In [1]: import numpy as np

In [2]: np.set_printoptions(precision=1, suppress=True, linewidth=100)

In [3]: rnd = lambda a: np.round(a, 1) + 0

In [4]: W0 = np.load("layer5.npy")

In [5]: print(rnd(W0))
[[-0.2  0.1  0.7 -0.2  0.6  0.3]
 [-0.2 -0.5  0.4  0.6 -0.3  0.3]
 [-0.6 -0.2 -0.2  0.3  0.5 -0.5]
 [-0.6 -0.4 -0.2 -0.6 -0.2  0.3]
 [-0.2  0.4 -0.5  0.4  0.2  0.7]
 [ 0.5 -0.7 -0.3 -0.1  0.5  0.1]]

In [6]: print(rnd(np.linalg.svd(W0, compute_uv=False)))
[1. 1. 1. 1. 1. 1.]

In [7]: print(np.unravel_index(np.abs(W0).argmax(), W0.shape))
(np.int64(0), np.int64(2))

In [8]: print(rnd(np.linalg.norm(W0)))
2.4

In [9]: print(rnd(W0.sum(axis=0)))
[-1.2 -1.2  0.   0.4  1.2  1.2]

In [10]: print(rnd(W0.sum(axis=1)))
[ 1.3  0.4 -0.7 -1.6  1.   0.2]

In [11]: print(rnd(W0.mean(axis=0)))
[-0.2 -0.2  0.   0.1  0.2  0.2]

In [12]: print(rnd(np.abs(W0).max()))
0.7

In [13]: print(np.count_nonzero(W0))
36

In [14]: print(W0.shape)
(6, 6)

In [15]: print(rnd(W0 - W0[0]))
[[ 0.   0.   0.   0.   0.   0. ]
 [ 0.  -0.6 -0.3  0.9 -0.9  0. ]
 [-0.5 -0.3 -0.9  0.5 -0.1 -0.8]
 [-0.4 -0.5 -0.9 -0.3 -0.8  0. ]
 [ 0.   0.2 -1.1  0.6 -0.4  0.4]
 [ 0.6 -0.8 -0.9  0.2 -0.1 -0.1]]

In [16]: print(rnd(np.diff(W0, axis=0)))
[[ 0.  -0.6 -0.3  0.9 -0.9  0. ]
 [-0.5  0.3 -0.6 -0.3  0.8 -0.8]
 [ 0.1 -0.2  0.  -0.9 -0.7  0.8]
 [ 0.4  0.8 -0.3  0.9  0.5  0.3]
 [ 0.6 -1.   0.2 -0.4  0.3 -0.5]]

In [17]: M2 = W0 / np.linalg.norm(W0, axis=1, keepdims=True)

In [18]: G = M2 @ M2.T

In [19]: print(rnd(G[2]))
[0. 0. 1. 0. 0. 0.]

In [20]: print((G - 2 * np.eye(6)).round(6).argmax(axis=1))
[1 0 0 0 0 0]

In [21]: print(np.argwhere(np.triu(np.abs(G) > 0.95, 1)))
[]

In [22]: print(rnd(np.linalg.norm(M2, axis=1)))
[1. 1. 1. 1. 1. 1.]

In [23]: print(rnd(W0.reshape(2, -1)))
[[-0.2  0.1  0.7 -0.2  0.6  0.3 -0.2 -0.5  0.4  0.6 -0.3  0.3 -0.6 -0.2 -0.2  0.3  0.5 -0.5]
 [-0.6 -0.4 -0.2 -0.6 -0.2  0.3 -0.2  0.4 -0.5  0.4  0.2  0.7  0.5 -0.7 -0.3 -0.1  0.5  0.1]]

In [24]: print(rnd(W0.reshape(-1, 2)))
[[-0.2  0.1]
 [ 0.7 -0.2]
 [ 0.6  0.3]
 [-0.2 -0.5]
 [ 0.4  0.6]
 [-0.3  0.3]
 [-0.6 -0.2]
 [-0.2  0.3]
 [ 0.5 -0.5]
 [-0.6 -0.4]
 [-0.2 -0.6]
 [-0.2  0.3]
 [-0.2  0.4]
 [-0.5  0.4]
 [ 0.2  0.7]
 [ 0.5 -0.7]
 [-0.3 -0.1]
 [ 0.5  0.1]]

In [25]: blk = W0.reshape(6, 2, -1)

In [26]: print(rnd(blk.transpose(1, 0, 2)))
[[[-0.2  0.1  0.7]
  [-0.2 -0.5  0.4]
  [-0.6 -0.2 -0.2]
  [-0.6 -0.4 -0.2]
  [-0.2  0.4 -0.5]
  [ 0.5 -0.7 -0.3]]

 [[-0.2  0.6  0.3]
  [ 0.6 -0.3  0.3]
  [ 0.3  0.5 -0.5]
  [-0.6 -0.2  0.3]
  [ 0.4  0.2  0.7]
  [-0.1  0.5  0.1]]]

In [27]: print(rnd(np.linalg.norm(W0, "nuc")))
6.0

In [28]: print(rnd(np.linalg.norm(W0[5], 1)), rnd(np.linalg.norm(W0[5], np.inf)))
2.1 0.7

In [29]: print(rnd(np.linalg.norm(W0, 1)), rnd(np.linalg.norm(W0, np.inf)))
2.3 2.3

In [30]: print(rnd(W0[5] @ W0[0]))
0.0

In [31]: mat = np.load("x.npy")

In [32]: print(mat)
[[ 3  1  0  1  1  2  1  2  2]
 [ 2  0  1  1  1  1  1  2  2]
 [ 0  0  0  0  0  0  0  0  0]
 [11  6  5  3  6  9  7  6 10]
 [ 9  3  6  3  4  6  5  4  6]
 [ 4  4  3  1  2  2  2  6  4]
 [ 5  2  5  2  3  3  3  2  3]
 [ 4  3  3  0  2  3  2  4  4]
 [ 3  0  4  1  1  1  1  2  2]
 [ 4  3  0  1  2  3  1  4  4]
 [ 2  0  2  1  1  1  1  1  2]
 [ 3  0  3  1  1  1  1  3  2]
 [ 1  2  0  0  1  1  0  2  2]
 [ 3  0  1  2  2  1  1  4  3]
 [ 5  3  3  1  3  4  3  4  6]
 [ 2  2  2  0  1  1  0  3  2]
 [ 6  2  5  2  3  3  2  6  6]
 [ 3  0  2  2  2  1  1  3  3]
 [ 4  2  2  2  3  3  3  2  3]
 [ 3  1  0  1  1  2  1  2  2]
 [ 4  3  0  1  2  3  1  4  4]
 [ 4  1  1  1  1  3  2  2  3]
 [ 1  0  0  1  1  0  0  2  1]
 [ 1  2  0  0  1  1  0  2  2]
 [ 3  1  2  0  0  2  1  1  1]
 [ 8  3  4  3  4  6  5  3  6]
 [ 2  0  1  1  1  1  1  2  2]
 [ 2  0  2  1  1  1  1  1  2]
 [ 0  0  0  0  0  0  0  0  0]
 [ 0  0  0  0  0  0  0  0  0]]

In [33]: M2 = np.c_[mat[:, :7] @ np.array([[3, 5, 3, 0, 2, 5, 6],
    ...:     [9, 6, 8, 3, 2, 4, 5],
    ...:     [0, 0, 6, 9, 1, 3, 8],
    ...:     [8, 2, 6, 8, 9, 2, 8],
    ...:     [7, 9, 5, 1, 8, 5, 4],
    ...:     [4, 6, 1, 6, 4, 0, 6],
    ...:     [2, 0, 9, 8, 3, 3, 7]]), np.array([-3, -1, 3, 1, 1, 3, 1, 0, 2, 1, 0, -1, -1, 2, 2, 3, 3, -3, 2, -2, 0, -3, -1, 2, -1, 0, 0, 0, 3, 2])]

In [34]: print(M2)
[[ 43  44  39  32  36  29  54  -3]
 [ 27  27  33  32  29  23  45  -1]
 [  0   0   0   0   0   0   0   3]
 [203 205 231 203 171 151 287   1]
 [140 141 176 167 128 116 228   1]
 [ 82  76  98  77  58  63 110   3]
 [ 88  86 118 112  82  76 147   1]
 [ 69  74  85  72  51  57 103   0]
 [ 30  32  54  59  34  37  75   2]
 [ 75  76  64  45  54  47  80   1]
 [ 27  27  39  41  30  26  53   0]
 [ 30  32  48  50  33  34  67  -1]
 [ 32  32  25  13  18  18  26  -1]
 [ 45  43  47  41  48  35  63   2]
 [ 93  96 109  95  77  72 134   2]
 [ 35  37  40  31  22  29  48   3]
 [ 89  91 112 104  81  78 146   3]
 [ 45  43  53  50  49  38  71  -3]
 [ 85  81  97  85  77  62 117   2]
 [ 43  44  39  32  36  29  54  -2]
 [ 75  76  64  45  54  47  80   0]
 [ 52  55  58  55  46  40  81  -3]
 [ 18  16  14   9  19  12  18  -1]
 [ 32  32  25  13  18  18  26   2]
 [ 28  33  40  41  21  28  58  -1]
 [137 136 161 149 124 105 206   0]
 [ 27  27  33  32  29  23  45   0]
 [ 27  27  39  41  30  26  53   0]
 [  0   0   0   0   0   0   0   3]
 [  0   0   0   0   0   0   0   2]]

In [35]: print(rnd(np.linalg.norm(np.linalg.qr(mat)[0].T @ M2, axis=0) ** 2 / ((M2 ** 2).sum(axis=0) + 1e-12)))
[1.  1.  1.  1.  1.  1.  1.  0.5]

In [36]: print(rnd(np.linalg.norm(M2 - mat @ np.linalg.lstsq(mat, M2)[0], axis=0)))
[0.  0.  0.  0.  0.  0.  0.  7.6]

In [37]: print(np.linalg.matrix_rank(np.c_[mat, M2]))
10

In [38]: print(rnd(np.linalg.lstsq(mat, M2[:, 0])[0]))
[3. 9. 0. 8. 7. 4. 2. 0. 0.]

In [39]: print(np.linalg.matrix_rank(M2))
8
